$ ipython --no-banner

In [1]: import numpy as np

In [2]: import numpy.linalg as la

In [3]: np.set_printoptions(precision=2, suppress=True, linewidth=160, floatmode="fixed")

In [4]: F = np.array([[1.1, 0.6, -0.2, 0.9, 0.2, -1.1, -0.9, -1.3, -0.2, 0.2, 0.8, 0.5, -1.2],
   ...:     [-0.3, -1.2, -0.9, -1.0, 2.0, 0.4, 0.2, -1.1, 0.5, 0.0, 2.2, -0.8, -0.6],
   ...:     [-0.3, 1.3, -0.4, 0.6, 0.6, 0.9, 2.0, -2.1, -0.1, -0.4, 0.0, -0.9, 0.5],
   ...:     [-1.0, 0.8, -1.1, 0.2, -0.8, -1.0, -0.2, -0.4, 0.8, -0.7, -0.6, -0.4, 2.5],
   ...:     [-0.1, -0.1, -1.8, -0.1, -0.6, -1.2, -1.0, 1.2, 1.1, -1.3, -1.5, -0.1, 0.6],
   ...:     [0.0, 0.6, -0.4, -0.2, -0.5, -0.4, 0.7, 0.6, 0.5, -1.0, -1.9, 1.1, -0.9]])

In [5]: print(F)
[[ 1.10  0.60 -0.20  0.90  0.20 -1.10 -0.90 -1.30 -0.20  0.20  0.80  0.50 -1.20]
 [-0.30 -1.20 -0.90 -1.00  2.00  0.40  0.20 -1.10  0.50  0.00  2.20 -0.80 -0.60]
 [-0.30  1.30 -0.40  0.60  0.60  0.90  2.00 -2.10 -0.10 -0.40  0.00 -0.90  0.50]
 [-1.00  0.80 -1.10  0.20 -0.80 -1.00 -0.20 -0.40  0.80 -0.70 -0.60 -0.40  2.50]
 [-0.10 -0.10 -1.80 -0.10 -0.60 -1.20 -1.00  1.20  1.10 -1.30 -1.50 -0.10  0.60]
 [ 0.00  0.60 -0.40 -0.20 -0.50 -0.40  0.70  0.60  0.50 -1.00 -1.90  1.10 -0.90]]

In [6]: out = F / la.norm(F, axis=1, keepdims=True)

In [7]: G = out @ out.T

In [8]: G[1]
Out[8]: array([ 0.13,  1.00,  0.21, -0.26, -0.31, -0.54])

In [9]: def softmax(z):
   ...:     e = np.exp(z - z.max(axis=-1, keepdims=True))
   ...:     return e / e.sum(axis=-1, keepdims=True)
   ...: 

In [10]: softmax(F[4])
Out[10]: array([0.07, 0.07, 0.01, 0.07, 0.04, 0.02, 0.03, 0.24, 0.22, 0.02, 0.02, 0.07, 0.13])

In [11]: scores = F @ F.T / np.sqrt(13)

In [12]: print(softmax(scores)[4] @ F)
[-0.22  0.12 -1.53 -0.05 -0.59 -1.07 -0.69  0.83  0.97 -1.15 -1.33 -0.04  0.74]

In [13]: rng = np.random.default_rng(24)

In [14]: out = F + rng.integers(-2, 3, (6, 5)) @ rng.integers(-2, 3, (5, 13))

In [15]: out
Out[15]: 
array([[ 4.10, -3.40, -1.20, -0.10,  2.20,  1.90,  4.10, -0.30,  0.80, -1.80,  1.80,  2.50,  3.80],
       [-0.30, -5.20, -2.90, -5.00,  4.00, -3.60,  4.20, -1.10, -1.50, -4.00,  0.20, -2.80,  3.40],
       [-3.30,  2.30,  1.60,  3.60, -4.40, -5.10, -1.00, -6.10, -6.10,  0.60,  2.00, -0.90, -5.50],
       [ 5.00, -1.20, -1.10,  4.20, -0.80,  9.00,  3.80,  1.60,  5.80,  2.30,  5.40,  4.60,  7.50],
       [ 2.90, -0.10, -0.80,  2.90, -0.60,  5.80,  0.00,  2.20,  4.10,  0.70,  1.50,  3.90,  1.60],
       [-3.00, -1.40, -0.40, -7.20,  0.50, -6.40, -0.30, -3.40,  1.50, -7.00,  3.10,  3.10,  1.10]])

In [16]: la.matrix_rank(out - F, tol=1e-8)
Out[16]: np.int64(5)

In [17]: K = np.load("case4.npy")

In [18]: K
Out[18]: 
array([[ -7.05,  15.05,  -3.93,   8.96,   0.07],
       [ 22.95, -13.01,  24.96,   0.97,  17.87],
       [  8.01, -23.07,   5.93,  -9.95,  -2.86],
       [ 11.96,   1.95,   7.07,  -5.94,  13.98]])

In [19]: la.cond(K) > 100
Out[19]: np.True_

In [20]: print([round(float(x), 2) for x in la.svd(K, compute_uv=False)[:3]])
[48.62, 26.56, 10.41]

In [21]: np.argsort(-la.norm(K, axis=0).round(6), kind="stable")[:3]
Out[21]: array([1, 0, 2])

In [22]: la.matrix_rank(K, rtol=0.1)
Out[22]: np.int64(3)

In [23]: out = np.array([[7, -5], [2, 6], [3, -6], [1, 5], [-3, 8]])

In [24]: np.einsum("ik,kj->ji", K, out)
Out[24]: 
array([[ -22.29,  156.87,   26.35,   60.95],
       [ 194.49, -194.76, -286.68,   -8.38]])

In [25]: K @ out
Out[25]: 
array([[ -22.29,  194.49],
       [ 156.87, -194.76],
       [  26.35, -286.68],
       [  60.95,   -8.38]])

In [26]: np.einsum("ij->j", K)
Out[26]: array([ 35.87, -19.08,  34.03,  -5.96,  29.06])

In [27]: np.einsum("ik,kj->ij", K, out)
Out[27]: 
array([[ -22.29,  194.49],
       [ 156.87, -194.76],
       [  26.35, -286.68],
       [  60.95,   -8.38]])

In [28]: la.matrix_rank(K @ out)
Out[28]: np.int64(2)

In [29]: left, sig, Vh = la.svd(K, full_matrices=False)

In [30]: left.shape, sig.shape, Vh.shape
Out[30]: ((4, 4), (4,), (4, 5))

In [31]: np.round(left.T @ K @ Vh.T, 2) + 0
Out[31]: 
array([[48.62,  0.00,  0.00,  0.00],
       [ 0.00, 26.56,  0.00,  0.00],
       [ 0.00,  0.00, 10.41,  0.00],
       [ 0.00,  0.00,  0.00,  0.12]])

In [32]: sig
Out[32]: array([48.62, 26.56, 10.41,  0.12])

In [33]: np.cumsum(sig ** 2) / np.sum(sig ** 2)
Out[33]: array([0.74, 0.97, 1.00, 1.00])

In [34]: np.round(sig / sig[0], 2) + 0
Out[34]: array([1.00, 0.55, 0.21, 0.00])

In [35]: np.round(np.sqrt((sig ** 2).sum()), 2), round(la.norm(K), 2)
Out[35]: (np.float64(56.37), np.float64(56.37))

In [36]: print(np.allclose(left * sig @ Vh, K))
True

In [37]: round(la.norm(K[1] - K[3]), 2)
Out[37]: np.float64(26.97)

In [38]: np.round(la.norm(K) ** 2 / la.norm(K, 2) ** 2, 2)
Out[38]: np.float64(1.34)

In [39]: la.norm(K, axis=0)
Out[39]: array([27.99, 30.53, 26.90, 14.68, 22.87])

In [40]: round(float(K[1] @ K[3]), 2)
Out[40]: 669.64

In [41]: round(la.norm(K, "nuc"), 2)
Out[41]: np.float64(85.71)

In [42]: A = np.load("block9.npy")

In [43]: A
Out[43]: 
array([[5.00, 1.00, 0.00, 0.00, 0.00],
       [0.00, 5.00, 1.00, 0.00, 0.00],
       [0.00, 0.00, 5.00, 1.00, 0.00],
       [0.00, 0.00, 0.00, 5.00, 1.00],
       [0.00, 0.00, 0.00, 0.00, 5.00]])

In [44]: # triangular

In [45]: print(la.matrix_power(A, 4))
[[625.00 500.00 150.00  20.00   1.00]
 [  0.00 625.00 500.00 150.00  20.00]
 [  0.00   0.00 625.00 500.00 150.00]
 [  0.00   0.00   0.00 625.00 500.00]
 [  0.00   0.00   0.00   0.00 625.00]]

In [46]: print(round(float(np.abs(la.eigvals(A)).max()), 2))
5.0

In [47]: np.allclose(A, A.T)
Out[47]: False

In [48]: (A + A.T) / 2
Out[48]: 
array([[5.00, 0.50, 0.00, 0.00, 0.00],
       [0.50, 5.00, 0.50, 0.00, 0.00],
       [0.00, 0.50, 5.00, 0.50, 0.00],
       [0.00, 0.00, 0.50, 5.00, 0.50],
       [0.00, 0.00, 0.00, 0.50, 5.00]])

In [49]: np.trace(A)
Out[49]: np.float64(25.0)

In [50]: m1 = np.load("mat.npy")

In [51]: m1
Out[51]: 
array([[ 0, -1,  0, -2,  0, -2, -3,  1,  0],
       [ 0,  0, -2,  0, -1,  2,  1, -2,  0],
       [ 0,  0,  0,  3, -2,  3, -2, -1,  1],
       [ 0,  0,  0,  0,  1, -2,  3,  2,  1],
       [ 0,  0,  0,  0,  0,  3,  1,  2, -2],
       [ 0,  0,  0,  0,  0,  0,  1,  1,  3],
       [ 0,  0,  0,  0,  0,  0,  0,  0,  3],
       [ 0,  0,  0,  0,  0,  0,  0,  0,  3],
       [ 0,  0,  0,  0,  0,  0,  0,  0,  0]])

In [52]: G = m1.T @ m1

In [53]: np.diag(G)
Out[53]: array([ 0,  1,  4, 13,  6, 30, 25, 15, 33])

In [54]: G
Out[54]: 
array([[  0,   0,   0,   0,   0,   0,   0,   0,   0],
       [  0,   1,   0,   2,   0,   2,   3,  -1,   0],
       [  0,   0,   4,   0,   2,  -4,  -2,   4,   0],
       [  0,   2,   0,  13,  -6,  13,   0,  -5,   3],
       [  0,   0,   2,  -6,   6, -10,   6,   6,  -1],
       [  0,   2,  -4,  13, -10,  30,  -1,  -7,  -5],
       [  0,   3,  -2,   0,   6,  -1,  25,   6,   2],
       [  0,  -1,   4,  -5,   6,  -7,   6,  15,   0],
       [  0,   0,   0,   3,  -1,  -5,   2,   0,  33]])

In [55]: np.round(la.svd(m1, compute_uv=False) ** 2, 2) + 0
Out[55]: array([46.59, 33.73, 27.40, 11.38,  6.36,  1.51,  0.03,  0.00,  0.00])

In [56]: m1[:, 9]
Traceback (most recent call last):
  Cell In[56], line 1
    m1[:, 9]
IndexError: index 9 is out of bounds for axis 1 with size 9


In [57]: la.matrix_rank(m1)
Out[57]: np.int64(7)

In [58]: np.zeros(9, 9)
Traceback (most recent call last):
  Cell In[58], line 1
    np.zeros(9, 9)
TypeError: Cannot interpret '9' as a data type


In [59]: m1.sum(axis=1)
Out[59]: array([-7, -2,  2,  5,  4,  5,  3,  3,  0])

In [60]: m1.shape
Out[60]: (9, 9)

In [61]: np.round(la.svd(m1, compute_uv=False), 2) + 0
Out[61]: array([6.83, 5.81, 5.23, 3.37, 2.52, 1.23, 0.17, 0.00, 0.00])

In [62]: m1 - m1[0]
Out[62]: 
array([[ 0,  0,  0,  0,  0,  0,  0,  0,  0],
       [ 0,  1, -2,  2, -1,  4,  4, -3,  0],
       [ 0,  1,  0,  5, -2,  5,  1, -2,  1],
       [ 0,  1,  0,  2,  1,  0,  6,  1,  1],
       [ 0,  1,  0,  2,  0,  5,  4,  1, -2],
       [ 0,  1,  0,  2,  0,  2,  4,  0,  3],
       [ 0,  1,  0,  2,  0,  2,  3, -1,  3],
       [ 0,  1,  0,  2,  0,  2,  3, -1,  3],
       [ 0,  1,  0,  2,  0,  2,  3, -1,  0]])

In [63]: np.count_nonzero(m1)
Out[63]: np.int64(30)

In [64]: np.diff(m1, axis=0)
Out[64]: 
array([[ 0,  1, -2,  2, -1,  4,  4, -3,  0],
       [ 0,  0,  2,  3, -1,  1, -3,  1,  1],
       [ 0,  0,  0, -3,  3, -5,  5,  3,  0],
       [ 0,  0,  0,  0, -1,  5, -2,  0, -3],
       [ 0,  0,  0,  0,  0, -3,  0, -1,  5],
       [ 0,  0,  0,  0,  0,  0, -1, -1,  0],
       [ 0,  0,  0,  0,  0,  0,  0,  0,  0],
       [ 0,  0,  0,  0,  0,  0,  0,  0, -3]])

In [65]: m1.mean(axis=0)
Out[65]: array([ 0.00, -0.11, -0.22,  0.11, -0.22,  0.44,  0.11,  0.33,  1.00])

In [66]: np.unravel_index(np.abs(m1).argmax(), m1.shape)
Out[66]: (np.int64(0), np.int64(6))
